% ipython --no-banner

In [1]: import numpy as np

In [2]: np.set_printoptions(suppress=True, linewidth=100)

In [3]: m1 = np.load("run2.npy")

In [4]: m1
Out[4]: 
array([[-0.437, 10.191, 13.436, 13.514, 11.634,  2.741, 14.08 , 15.964,  2.763,  0.781,  9.252,
         1.495,  2.203, 16.755],
       [ 0.698, 11.937, 16.154, 11.287, 11.541,  4.182, 10.93 , 16.913,  3.551, -0.452,  9.405,
         3.513, -0.548, 14.667],
       [-0.408, 11.974, 14.373, 11.042, 12.842,  4.817, 10.509, 14.008,  2.329,  0.194,  8.726,
         4.551,  1.598, 14.488],
       [ 0.001, 13.5  , 14.527, 10.654, 11.361,  2.123, 11.366, 14.904,  1.102,  0.716,  9.019,
         3.376,  0.47 , 14.499],
       [-0.123, 12.973, 16.05 , 11.782, 11.846,  1.209, 10.621, 14.321,  0.486,  0.399,  9.642,
         2.639, -0.523, 15.947],
       [ 1.669, 11.139, 17.115, 12.276, 11.119,  1.893,  9.508, 14.846,  3.883, -1.496,  8.98 ,
         3.415,  0.041, 13.648],
       [ 0.786, 11.082, 14.359, 11.54 , 12.261,  4.267, 14.165, 15.231,  4.547, -1.358,  6.881,
         4.898,  0.781, 13.882],
       [ 0.035, 13.112, 16.43 , 11.882, 13.166,  3.759, 11.558, 15.74 ,  3.184,  1.482,  8.804,
         2.611,  1.606, 14.77 ],
       [ 1.727, 12.292, 14.912, 12.495, 12.104,  1.866, 12.676, 15.206,  3.089,  0.002,  9.419,
         4.934,  0.421, 13.689],
       [ 0.913, 11.259, 15.817, 11.392, 13.42 ,  4.223, 12.206, 13.356,  2.467,  1.74 ,  9.828,
         2.438, -0.75 , 13.835],
       [ 0.75 , 12.905, 15.952, 12.466, 12.16 ,  3.321, 12.224, 14.125,  3.971,  0.895,  9.183,
         2.19 , -0.149, 14.989],
       [ 0.625, 10.97 , 15.549, 11.303, 10.916,  2.13 , 12.636, 14.421,  3.45 ,  0.221,  8.57 ,
         3.557, -0.142, 12.396],
       [ 0.177, 12.759, 13.241, 11.996, 11.4  ,  1.843, 11.273, 14.412,  2.231,  0.261,  9.341,
         3.337,  0.374, 15.442],
       [ 0.815, 12.002, 14.567, 12.366, 10.603,  2.786, 10.69 , 16.253,  4.037, -0.154, 10.674,
         3.044,  0.982, 15.186],
       [-1.835, 12.916, 15.39 , 11.043, 10.544,  2.47 , 12.209, 15.184,  1.854, -0.038,  9.191,
         2.433, -0.67 , 16.19 ],
       [-0.904, 11.144, 13.649, 10.949, 10.158,  2.721, 13.842, 15.439,  2.31 , -0.146,  7.596,
         3.683,  0.849, 15.349],
       [ 1.521, 11.258, 15.567, 12.134, 13.043,  4.325,  8.265, 14.929,  3.159,  0.35 ,  8.65 ,
         3.754,  0.293, 16.257],
       [ 0.116, 12.676, 15.33 , 12.577, 12.148,  1.544, 12.917, 14.895,  2.895,  0.099,  8.427,
         3.595, -0.257, 15.874],
       [ 1.315, 12.082, 15.307, 11.942, 11.896,  2.414, 11.886, 16.333,  3.519, -0.757,  8.263,
         2.641, -0.947, 16.648],
       [ 1.105, 11.583, 14.566, 12.56 , 12.719,  1.162, 10.664, 15.497,  4.343, -0.846, 11.547,
         2.168, -0.17 , 14.626],
       [ 0.562, 12.168, 14.515, 13.59 , 12.922,  2.458, 10.558, 14.773,  3.181, -0.154,  8.575,
         3.111, -0.207, 15.755],
       [-0.809, 10.143, 15.399, 12.103, 11.633,  4.083, 12.37 , 16.074,  4.226, -0.484, 12.002,
         1.491,  0.857, 16.628],
       [-0.323, 11.315, 14.2  , 12.803, 13.085,  3.912, 10.638, 14.2  ,  2.645,  2.83 ,  8.71 ,
         4.482,  0.203, 15.508],
       [ 1.084, 14.554, 14.88 , 12.766, 12.652,  3.212, 11.566, 15.885,  0.644, -0.684,  7.8  ,
         3.602,  0.901, 14.801],
       [ 0.677, 13.243, 16.212, 11.292, 12.541,  2.268, 12.47 , 16.256,  1.379, -0.915,  7.361,
         2.881, -0.738, 14.732],
       [ 0.596, 12.028, 14.432, 12.62 , 12.432,  4.367, 10.975, 15.013,  2.04 , -0.86 ,  8.04 ,
         3.169,  0.487, 14.267],
       [-0.017, 10.892, 14.796, 10.812, 10.391,  1.843, 12.39 , 14.546,  2.765,  1.413,  8.731,
         1.902, -1.111, 15.454],
       [ 1.964, 12.936, 17.702, 11.234, 11.688,  2.882, 14.289, 15.604,  2.688, -0.019,  6.945,
         2.722,  0.093, 15.242],
       [ 0.477, 12.613, 14.119, 10.844, 11.805,  0.821, 11.701, 14.483,  3.226,  1.407,  8.663,
         2.232,  1.778, 14.763],
       [ 2.093, 12.171, 13.446, 11.407, 12.057,  3.249, 12.676, 16.573,  3.71 ,  0.998,  9.044,
         3.227,  1.758, 16.986],
       [-0.8  , 11.879, 16.198, 13.084, 10.581,  3.989, 12.752, 15.338,  2.282, -0.257,  8.443,
         2.762,  1.238, 16.32 ],
       [ 0.384, 12.281, 14.754, 11.807, 13.297,  3.066,  9.481, 13.258,  4.401, -1.219, 10.534,
         2.112, -1.19 , 14.425]])

In [5]: M2 = m1 / np.linalg.norm(m1, axis=1, keepdims=True)

In [6]: gram = M2 @ M2.T

In [7]: (gram - 2 * np.eye(32)).round(6).argmax(axis=1)
Out[7]: 
array([15, 13, 25, 12,  3,  1, 11, 10, 11, 10,  7,  8, 17,  1, 26, 30, 20, 12, 17, 13, 12, 13,  2,
       25, 27, 23, 17, 24, 12, 28, 15, 19])
